$ python3 -q
>>> import numpy as np
>>> from numpy import linalg as LA
>>> np.set_printoptions(precision=2, suppress=True, linewidth=200, floatmode="fixed")
>>> def tidy(a):
...     return np.round(a, 2) + 0
... 
>>> M = np.load("out4.npy")
>>> print(M)
[[ 0  1  3 -5]
 [-1  0 -1 -1]
 [-3  1  0 -1]
 [ 5  1  1  0]]
>>> x0 = np.array([0, 1, 0, -3])
>>> target = M @ x0
>>> print(target)
[16  3  4  1]
>>> print(tidy(LA.solve(M, -1 * target)))
[ 0.00 -1.00  0.00  3.00]
>>> print(tidy(LA.solve(M, target)))
[ 0.00  1.00  0.00 -3.00]
>>> x0 = np.array([0, 1, 1, 1])
>>> print(tidy(LA.svd(M, compute_uv=False)))
[6.06 6.06 1.16 1.16]
>>> print(tidy(LA.det(M)))
49.0
>>> print(x0 @ M @ x0)
0
>>> O = LA.solve(np.eye(4) - M, np.eye(4) + M)
>>> print(tidy(O @ O.T))
[[1.00 0.00 0.00 0.00]
 [0.00 1.00 0.00 0.00]
 [0.00 0.00 1.00 0.00]
 [0.00 0.00 0.00 1.00]]
>>> print(tidy(LA.det(O)))
1.0
>>> f = np.array([6, -2, -6, 7])
>>> other = M + np.outer(f, np.eye(4)[2])
>>> print(LA.matrix_rank(other - M))
1
>>> print(other)
[[ 0.00  1.00  9.00 -5.00]
 [-1.00  0.00 -3.00 -1.00]
 [-3.00  1.00 -6.00 -1.00]
 [ 5.00  1.00  8.00  0.00]]
>>> print(LA.matrix_rank(LA.inv(other) - LA.inv(M), tol=1e-8))
1
>>> rng = np.random.default_rng(30)
>>> z = rng.permutation(4)
>>> print(z)
[0 1 3 2]
>>> other = M[z][:, z]
>>> print(tidy(LA.det(other)), tidy(LA.det(M[z])))
49.0 -49.0
>>> print(np.allclose(other, M))
False
>>> J = np.loadtxt("dump.csv", delimiter=",")
>>> print(J)
[[-3.00  0.00  0.00  0.00  0.00  0.00  0.00  0.00  0.00  0.00  0.00]
 [ 0.00  2.00  0.00  0.00  0.00  0.00  0.00  0.00  0.00  0.00  0.00]
 [ 0.00  3.00  1.00  0.00  0.00  0.00  0.00  0.00  0.00  0.00  0.00]
 [-2.00  1.00  2.00  0.00  0.00  0.00  0.00  0.00  0.00  0.00  0.00]
 [-1.00  3.00  2.00  1.00  2.00  0.00  0.00  0.00  0.00  0.00  0.00]
 [ 3.00 -1.00 -1.00  2.00 -1.00  0.00  0.00  0.00  0.00  0.00  0.00]
 [-3.00  3.00 -1.00  0.00 -3.00  0.00 -3.00  0.00  0.00  0.00  0.00]
 [-3.00 -3.00  3.00 -2.00 -3.00 -1.00 -2.00  3.00  0.00  0.00  0.00]
 [ 1.00  0.00 -3.00  3.00  3.00 -1.00  2.00 -3.00 -3.00  0.00  0.00]
 [-1.00 -3.00 -2.00 -1.00  2.00 -2.00 -3.00  1.00 -2.00 -3.00  0.00]
 [ 2.00  1.00 -3.00  1.00  0.00 -3.00  2.00  1.00  1.00 -3.00 -3.00]]
>>> U, sigma, VT = LA.svd(J, full_matrices=False)
>>> print((sigma > 1e-8).sum())
10
>>> print(tidy(np.cumsum(sigma ** 2) / np.sum(sigma ** 2)))
[0.38 0.60 0.74 0.87 0.93 0.97 0.99 1.00 1.00 1.00 1.00]
>>> print(np.abs(U[:, 0]).round(6).argmax())
7
>>> print(np.allclose(U * sigma @ VT, J))
True
>>> print(tidy(U.T @ J @ VT.T))
[[10.76  0.00  0.00  0.00  0.00  0.00  0.00  0.00  0.00  0.00  0.00]
 [ 0.00  8.22  0.00  0.00  0.00  0.00  0.00  0.00  0.00  0.00  0.00]
 [ 0.00  0.00  6.39  0.00  0.00  0.00  0.00  0.00  0.00  0.00  0.00]
 [ 0.00  0.00  0.00  6.17  0.00  0.00  0.00  0.00  0.00  0.00  0.00]
 [ 0.00  0.00  0.00  0.00  4.59  0.00  0.00  0.00  0.00  0.00  0.00]
 [ 0.00  0.00  0.00  0.00  0.00  3.29  0.00  0.00  0.00  0.00  0.00]
 [ 0.00  0.00  0.00  0.00  0.00  0.00  2.55  0.00  0.00  0.00  0.00]
 [ 0.00  0.00  0.00  0.00  0.00  0.00  0.00  1.39  0.00  0.00  0.00]
 [ 0.00  0.00  0.00  0.00  0.00  0.00  0.00  0.00  0.58  0.00  0.00]
 [ 0.00  0.00  0.00  0.00  0.00  0.00  0.00  0.00  0.00  0.37  0.00]
 [ 0.00  0.00  0.00  0.00  0.00  0.00  0.00  0.00  0.00  0.00  0.00]]
